$ ipython --no-banner

In [1]: import numpy as np

In [2]: np.set_printoptions(precision=2, suppress=True, linewidth=100, legacy="1.25")

In [3]: arr = np.loadtxt("arr.csv", delimiter=",")

In [4]: print(arr)
[[ 0.  0.  0.]
 [ 0.  0.  0.]
 [ 2.  0.  0.]
 [ 1.  0.  0.]
 [ 0.  0.  0.]
 [ 1.  0.  7.]
 [ 0.  5.  8.]
 [ 0.  0.  0.]
 [ 1.  0.  0.]
 [ 5.  0.  0.]
 [ 0.  0. 11.]
 [ 0.  0.  0.]
 [ 1.  0.  0.]
 [ 0.  0.  0.]]

In [5]: # rows 0 and 1 are equal

In [6]: vec = np.array([9, 8, 9])

In [7]: h = np.maximum(arr @ vec, 0)

In [8]: print(arr.T @ h)
[ 360.  560. 2489.]

In [9]: print(np.maximum(arr @ (3 * vec), 0))
[  0.   0.  54.  27.   0. 216. 336.   0.  27. 135. 297.   0.  27.   0.]

In [10]: print(np.flatnonzero(h > 1e-9))
[ 2  3  5  6  8  9 10 12]

In [11]: print(np.tanh(arr @ vec))
[0. 0. 1. 1. 0. 1. 1. 0. 1. 1. 1. 0. 1. 0.]

In [12]: print(arr * (h > 1e-9)[:, None])
[[ 0.  0.  0.]
 [ 0.  0.  0.]
 [ 2.  0.  0.]
 [ 1.  0.  0.]
 [ 0.  0.  0.]
 [ 1.  0.  7.]
 [ 0.  5.  8.]
 [ 0.  0.  0.]
 [ 1.  0.  0.]
 [ 5.  0.  0.]
 [ 0.  0. 11.]
 [ 0.  0.  0.]
 [ 1.  0.  0.]
 [ 0.  0.  0.]]

In [13]: print(arr - arr[0])
[[ 0.  0.  0.]
 [ 0.  0.  0.]
 [ 2.  0.  0.]
 [ 1.  0.  0.]
 [ 0.  0.  0.]
 [ 1.  0.  7.]
 [ 0.  5.  8.]
 [ 0.  0.  0.]
 [ 1.  0.  0.]
 [ 5.  0.  0.]
 [ 0.  0. 11.]
 [ 0.  0.  0.]
 [ 1.  0.  0.]
 [ 0.  0.  0.]]

In [14]: print(np.diff(arr, axis=0))
[[  0.   0.   0.]
 [  2.   0.   0.]
 [ -1.   0.   0.]
 [ -1.   0.   0.]
 [  1.   0.   7.]
 [ -1.   5.   1.]
 [  0.  -5.  -8.]
 [  1.   0.   0.]
 [  4.   0.   0.]
 [ -5.   0.  11.]
 [  0.   0. -11.]
 [  1.   0.   0.]
 [ -1.   0.   0.]]

In [15]: print(arr.sum(axis=1))
[ 0.  0.  2.  1.  0.  8. 13.  0.  1.  5. 11.  0.  1.  0.]

In [16]: mat = np.load("a.npy")

In [17]: print(mat)
[[ 0.99  1.    0.83]
 [ 0.98  0.93  0.4 ]
 [-0.93 -0.92 -0.45]
 [ 0.79 -0.87 -0.69]
 [ 0.8   1.    0.91]
 [ 0.81  1.    0.9 ]
 [-1.   -1.   -0.87]
 [ 0.   -0.99 -0.87]
 [-1.   -0.85 -0.07]
 [-0.9  -0.89 -0.4 ]
 [ 0.99  1.    0.94]
 [ 0.87  0.45  0.  ]
 [-0.81 -0.4   0.  ]
 [-0.97 -0.9  -0.34]
 [-0.6  -0.85 -0.45]
 [ 0.11 -0.91 -0.65]
 [ 0.99  0.98  0.56]
 [ 0.99  0.45 -0.27]
 [ 0.62 -0.97 -0.81]
 [ 0.99  0.99  0.69]
 [ 0.99  1.    0.83]
 [ 0.29 -0.9  -0.65]
 [-0.99 -1.   -0.98]
 [ 0.92  1.    0.98]
 [ 1.    1.    0.91]
 [-0.87 -0.34  0.07]]

In [18]: Xc = (mat - mat.mean(axis=0)) / mat.std(axis=0)

In [19]: print(np.argwhere(np.abs(Xc) > 2))
[]

In [20]: coef = np.linalg.lstsq(np.delete(Xc, 2, axis=1), Xc[:, 2])[0]

In [21]: print(coef)
[-0.31  1.17]

In [22]: print(np.abs(coef).argmax())
1

In [23]: Y = mat / np.sqrt((mat ** 2).mean(axis=1, keepdims=True))

In [24]: print(np.linalg.norm(Y, axis=1))
[1.73 1.73 1.73 1.73 1.73 1.73 1.73 1.73 1.73 1.73 1.73 1.73 1.73 1.73 1.73 1.73 1.73 1.73 1.73
 1.73 1.73 1.73 1.73 1.73 1.73 1.73]

In [25]: print(np.linalg.matrix_rank(Y) == np.linalg.matrix_rank(mat))
True

In [26]: print(Y[2])
[-1.16 -1.15 -0.56]

In [27]: print(np.linalg.matrix_rank(mat - mat.mean(axis=1, keepdims=True)))
2

In [28]: Xc = mat - mat.mean(axis=0)

In [29]: vecs = np.linalg.svd(Xc)[2][:2]

In [30]: Y = Xc - Xc @ vecs.T @ vecs

In [31]: print(np.diag(vecs.T @ vecs))
[0.95 0.54 0.52]

In [32]: print(Y.std(axis=0))
[0.03 0.1  0.1 ]

In [33]: print(np.round(np.cov(Xc @ vecs.T, rowvar=False), 2) + 0)
[[1.75 0.  ]
 [0.   0.26]]

In [34]: print(np.round(np.linalg.norm(Y) / np.linalg.norm(Xc), 2))
0.11

In [35]: J = np.loadtxt("m.csv", delimiter=",")

In [36]: print(J)
[[-2.  2. -2.]
 [-6.  6. -6.]
 [-6.  6. -6.]
 [ 0.  0.  0.]]

In [37]: # row 2 repeats row 1

In [38]: rank = np.linalg.matrix_rank(J)

In [39]: print(rank)
1

In [40]: ns = np.linalg.svd(J)[2][rank:].T

In [41]: print(np.allclose(J @ ns, 0))
True

In [42]: print([int(np.linalg.matrix_rank(J[:i])) for i in range(1, len(J) + 1)])
[1, 1, 1, 1]

In [43]: Y = np.array([[0, 0, 3, 0], [3, 0, 2, 0], [3, 3, 2, 0], [2, 2, 0, 1]])

In [44]: W0 = np.tril(Y)

In [45]: print(W0)
[[0 0 0 0]
 [3 0 0 0]
 [3 3 2 0]
 [2 2 0 1]]

In [46]: Xc = mat - mat.mean(axis=0)

In [47]: left, sigma, Vt = np.linalg.svd(Xc, full_matrices=False)

In [48]: print(np.round(Xc.mean(axis=0), 2) + 0)
[0. 0. 0.]

In [49]: print(np.searchsorted(np.cumsum(sigma ** 2) / (sigma ** 2).sum(), 0.9) + 1)
2

In [50]: print(sigma)
[6.61 2.54 0.76]

In [51]: print(Vt[0] * np.sign(Vt[0, np.abs(Vt[0]).argmax()]))
[0.57 0.67 0.47]
